$ python3 -q
>>> import numpy as np
>>> from numpy import linalg as LA
>>> np.set_printoptions(precision=3, suppress=True, linewidth=120, legacy="1.25")
>>> sv = 10 * 0.9 ** np.arange(3)
>>> q, _ = LA.qr(np.array([[0.3, -0.2, -1.8], [-0.8, -1.3, 0.9], [-0.4, -0.4, 0.2]]))
>>> rng = np.random.default_rng(294325)
>>> K = rng.normal(size=(13, 3)) * sv @ q
>>> print(K)
[[ 17.396   7.132  -1.116]
 [-15.392 -10.284   9.46 ]
 [  4.101  -8.041  -0.917]
 [  2.699  -5.335  -2.938]
 [  9.895  22.831 -10.575]
 [ -1.849   7.073   9.038]
 [ -5.112   0.646  -3.726]
 [  5.798  -2.259 -12.718]
 [  3.638 -13.421  16.289]
 [-20.61   -2.437   5.728]
 [  7.913   4.391   5.114]
 [ -8.174  -5.914 -10.413]
 [  2.215   1.414 -11.05 ]]
>>> Ac = (K - K.mean(axis=0)) / K.std(axis=0)
>>> np.argwhere(np.abs(Ac) > 2)
array([[4, 1],
       [9, 0]])
>>> c = LA.lstsq(np.delete(Ac, 0, axis=1), Ac[:, 0])[0]
>>> print(round(float(1 - np.var(Ac[:, 0] - np.delete(Ac, 0, axis=1) @ c)), 3))
0.207
>>> c
array([ 0.397, -0.116])
>>> np.abs(c).argmax()
0
>>> x = np.array([-2, 2, 1])
>>> target = K @ x
>>> np.round(LA.pinv(K) @ K, 3) + 0
array([[1., 0., 0.],
       [0., 1., 0.],
       [0., 0., 1.]])
>>> LA.lstsq(K, target)[0]
array([-2.,  2.,  1.])
>>> target = target + 0.1 * rng.normal(size=13)
>>> print(target)
[-21.632  19.803 -25.144 -18.965  15.258  26.811   7.791 -28.79  -17.709  42.056  -1.992  -5.877 -12.555]
>>> c, *_ = LA.lstsq(K, target)
>>> np.round(K.T @ (target - K @ c), 3) + 0
array([0., 0., 0.])
>>> c.round()
array([-2.,  2.,  1.])
>>> np.round(LA.norm(target - K @ c), 3)
0.172
>>> c
array([-1.999,  1.994,  0.999])
>>> other = np.array([[-2, 2, 3, 0], [-3, -1, 0, 3], [-2, -2, 0, 3], [-1, 0, -3, -3]])
>>> E = other + other.T
>>> E
array([[-4, -1,  1, -1],
       [-1, -2, -2,  3],
       [ 1, -2,  0,  0],
       [-1,  3,  0, -6]])
>>> vals, evecs = LA.eig(E)
>>> np.sort(LA.eigvals(LA.inv(E)))
array([-0.543, -0.226, -0.128,  0.485])
>>> np.round(E @ evecs[:, 0] - vals[0] * evecs[:, 0], 3) + 0
array([0., 0., 0., 0.])
>>> round(np.prod(vals), 3)
-131.0
>>> other = np.array([[3, -5], [-9, 3]])
>>> X = np.tile(other, (2, 2))
>>> X
array([[ 3, -5,  3, -5],
       [-9,  3, -9,  3],
       [ 3, -5,  3, -5],
       [-9,  3, -9,  3]])
>>> round(float(LA.det(E)), 3)
-131.0
>>> np.allclose(E @ E.T, E.T @ E)
True
>>> np.sort(np.abs(LA.eigvals(E)))
array([1.842, 2.062, 4.423, 7.797])
>>> LA.determinant(E)
Traceback (most recent call last):
  File "<python-input-38>", line 1, in <module>
    LA.determinant(E)
    ^^^^^^^^^^^^^^
AttributeError: module 'numpy.linalg' has no attribute 'determinant'
>>> np.allclose(E, E.T)
True
>>> E.inv()
Traceback (most recent call last):
  File "<python-input-40>", line 1, in <module>
    E.inv()
    ^^^^^
AttributeError: 'numpy.ndarray' object has no attribute 'inv'
>>> (E - E.T) / 2
array([[0., 0., 0., 0.],
       [0., 0., 0., 0.],
       [0., 0., 0., 0.],
       [0., 0., 0., 0.]])
>>> (E + E.T) / 2
array([[-4., -1.,  1., -1.],
       [-1., -2., -2.,  3.],
       [ 1., -2.,  0.,  0.],
       [-1.,  3.,  0., -6.]])
>>> LA.cond(X) > 100
True
>>> [round(float(x), 3) for x in LA.svd(X, compute_uv=False)[:3]]
[21.211, 6.789, 0.0]
>>> Uu, sv, VT = LA.svd(X)
>>> evecs = VT[:(sv > 1e-8).sum()]
>>> x = X[2] + -2 * X[3] + rng.integers(2) * np.eye(4)[0]
>>> x
array([ 22., -11.,  21., -11.])
>>> round(LA.norm(x - evecs.T @ evecs @ x), 3)
0.707
>>> LA.matrix_rank(np.vstack([X, x]))
3
>>> np.round(evecs.T @ evecs, 3) + 0
array([[0.5, 0. , 0.5, 0. ],
       [0. , 0.5, 0. , 0.5],
       [0.5, 0. , 0.5, 0. ],
       [0. , 0.5, 0. , 0.5]])
>>> np.round(np.trace(LA.pinv(X) @ X), 3)
2.0
>>> X @ LA.pinv(X) @ X
array([[ 3., -5.,  3., -5.],
       [-9.,  3., -9.,  3.],
       [ 3., -5.,  3., -5.],
       [-9.,  3., -9.,  3.]])
>>> try:
...     LA.inv(X)
... except LA.LinAlgError as e:
...     print(e)
... 
Singular matrix
>>> np.allclose(X[:-1].T @ LA.lstsq(X[:-1].T, X[-1])[0], X[-1])
True
>>> other = np.array([[7, 5], [8, 0]])
>>> cent = np.kron(other, X)
>>> cent.shape
(8, 8)
>>> np.round(LA.norm(cent, 2), 3), round(float(LA.norm(other, 2) * LA.norm(X, 2)), 3)
(237.359, 237.359)
>>> cent
array([[ 21, -35,  21, -35,  15, -25,  15, -25],
       [-63,  21, -63,  21, -45,  15, -45,  15],
       [ 21, -35,  21, -35,  15, -25,  15, -25],
       [-63,  21, -63,  21, -45,  15, -45,  15],
       [ 24, -40,  24, -40,   0,   0,   0,   0],
       [-72,  24, -72,  24,   0,   0,   0,   0],
       [ 24, -40,  24, -40,   0,   0,   0,   0],
       [-72,  24, -72,  24,   0,   0,   0,   0]])
>>> m1 = np.load("layer17.npy")
>>> print(m1)
[[0 2 2 2]
 [2 0 2 2]
 [2 2 0 2]
 [2 2 2 0]]
>>> round(float(LA.det(m1[::-1])), 3)
-48.0
>>> np.kron(np.eye(2, dtype=int), m1)
array([[0, 2, 2, 2, 0, 0, 0, 0],
       [2, 0, 2, 2, 0, 0, 0, 0],
       [2, 2, 0, 2, 0, 0, 0, 0],
       [2, 2, 2, 0, 0, 0, 0, 0],
       [0, 0, 0, 0, 0, 2, 2, 2],
       [0, 0, 0, 0, 2, 0, 2, 2],
       [0, 0, 0, 0, 2, 2, 0, 2],
       [0, 0, 0, 0, 2, 2, 2, 0]])
>>> print(np.round(LA.det(2 * m1), 3), round(float(LA.det(m1)), 3))
-768.0 -48.0
>>> np.einsum("ii->", m1)
0
>>> LA.eigvals(m1)
array([-2.,  6., -2., -2.])
>>> m1.sum(axis=0)
array([6, 6, 6, 6])
>>> LA.rank(m1)
Traceback (most recent call last):
  File "<python-input-69>", line 1, in <module>
    LA.rank(m1)
    ^^^^^^^
AttributeError: module 'numpy.linalg' has no attribute 'rank'
>>> m1[:, 4]
Traceback (most recent call last):
  File "<python-input-70>", line 1, in <module>
    m1[:, 4]
    ~~^^^^^^
IndexError: index 4 is out of bounds for axis 1 with size 4
>>> m1.shape
(4, 4)
>>> Ac = K - K.mean(axis=0)
>>> Uu, sv, VT = LA.svd(Ac, full_matrices=False)
>>> print((np.sign(Uu[:, 0]) == np.sign(Uu[0, 0])).astype(int))
[1 0 0 0 1 0 0 1 0 0 1 0 1]
>>> print(np.searchsorted(np.cumsum(sv ** 2) / (sv ** 2).sum(), 0.9) + 1)
3
>>> sv
array([44.396, 28.751, 24.206])
>>> print(np.abs(VT[-1]))
[0.382 0.799 0.465]
>>> LA.matrix_rank(Ac)
3
>>> np.all(LA.eigvalsh(m1) > 0)
False
>>> np.round(LA.eigvalsh(m1).min(), 3)
-2.0
>>> print([round(float(LA.det(m1[:i, :i])), 2) + 0 for i in range(1, 5)])
[0.0, -4.0, 16.0, -48.0]
>>> F = np.load("dump.npy")
>>> F
array([[ 8,  4,  0],
       [ 2,  1,  2],
       [10,  5,  1],
       [ 6,  3,  0]])
>>> C2 = F.T @ F
>>> print(np.trace(C2), (F ** 2).sum())
260 260
>>> np.round(LA.svd(F, compute_uv=False) ** 2, 3) + 0
array([255.976,   4.024,   0.   ])
>>> (F @ F.T).shape
(4, 4)
>>> Uu, sv, VT = LA.svd(F)
>>> evecs = VT[:(sv > 1e-8).sum()]
>>> x = F[3] + 4 * F[0] + rng.integers(2) * np.eye(3)[0]
>>> x
array([39., 19.,  0.])
>>> LA.matrix_rank(np.vstack([F, x]))
3
>>> np.round(evecs.T @ evecs, 3) + 0
array([[0.8, 0.4, 0. ],
       [0.4, 0.2, 0. ],
       [0. , 0. , 1. ]])
>>> rank = LA.matrix_rank(F)
>>> rank
2
>>> ns = LA.svd(F)[2][rank:].T
>>> np.round(ns @ ns.T, 3) + 0
array([[ 0.2, -0.4,  0. ],
       [-0.4,  0.8,  0. ],
       [ 0. ,  0. ,  0. ]])
>>> [int(LA.matrix_rank(F[:, :j + 1])) for j in range(3)]
[1, 1, 2]
>>> other = np.array([[2, 2], [3, 3], [0, 0]])
>>> np.einsum("ik,kj->ji", F, other)
array([[28,  7, 35, 21],
       [28,  7, 35, 21]])
>>> np.einsum("ij->j", F)
array([26, 13,  3])
>>> f = np.array([2, 0, -2, 2]) + 0.5
>>> arr = np.eye(4) - 2 * np.outer(f, f) / (f @ f)
>>> arr
array([[ 0.167, -0.167,  0.5  , -0.833],
       [-0.167,  0.967,  0.1  , -0.167],
       [ 0.5  ,  0.1  ,  0.7  ,  0.5  ],
       [-0.833, -0.167,  0.5  ,  0.167]])
>>> x = np.array([1, 1, -2, 2])
>>> 4 - LA.matrix_rank(arr - np.eye(4), tol=1e-8)
3
>>> print(arr.T @ (arr @ x))
[ 1.  1. -2.  2.]
>>> np.abs(LA.eigvals(arr))
array([1., 1., 1., 1.])
>>> round(LA.det(arr), 3)
-1.0
>>> data = np.cumsum(np.array([[1, 0, 1],
...     [2, 2, 2],
...     [0, 2, 1],
...     [1, 0, 0],
...     [0, 2, 1],
...     [1, 2, 1],
...     [0, 0, 0],
...     [2, 1, 1],
...     [2, 1, 2],
...     [0, 0, 2],
...     [2, 1, 0],
...     [1, 1, 0],
...     [2, 1, 0],
...     [1, 0, 1],
...     [0, 0, 2],
...     [2, 0, 1],
...     [0, 0, 1],
...     [1, 0, 0],
...     [2, 2, 1]]), axis=0)
>>> print(data)
[[ 1  0  1]
 [ 3  2  3]
 [ 3  4  4]
 [ 4  4  4]
 [ 4  6  5]
 [ 5  8  6]
 [ 5  8  6]
 [ 7  9  7]
 [ 9 10  9]
 [ 9 10 11]
 [11 11 11]
 [12 12 11]
 [14 13 11]
 [15 13 12]
 [15 13 14]
 [17 13 15]
 [17 13 16]
 [18 13 16]
 [20 15 17]]
>>> proj = data @ LA.solve(data.T @ data, data.T)
>>> np.allclose(proj @ proj, proj)
True
>>> labels = data[:, 1] > np.median(data[:, 1])
>>> f = data[labels].mean(axis=0) - data[~labels].mean(axis=0)
>>> np.argsort(-np.abs(f).round(6), kind="stable")
array([0, 2, 1])
>>> labels.astype(int)
array([0, 0, 0, 0, 0, 0, 0, 0, 0, 0, 1, 1, 1, 1, 1, 1, 1, 1, 1])
>>> np.round((((data - data.mean(axis=0)) @ f > 0) == labels).mean(), 3)
0.947
>>> f
array([10.444,  6.789,  8.067])
>>> vals, evecs = LA.eigh(m1)
>>> np.unique(vals.round(6) + 0, return_counts=True)[1]
array([3, 1])
>>> np.abs(evecs[:, -1])
array([0.5, 0.5, 0.5, 0.5])
>>> (vals > 1e-8).sum(), (vals < -1e-8).sum()
(1, 3)
>>> vals
array([-2., -2., -2.,  6.])
>>> print(LA.eigvalsh(m1 @ m1))
[ 4.  4.  4. 36.]
>>> LA.eigvalsh(m1 + 4 * np.eye(4))
array([ 2.,  2.,  2., 10.])
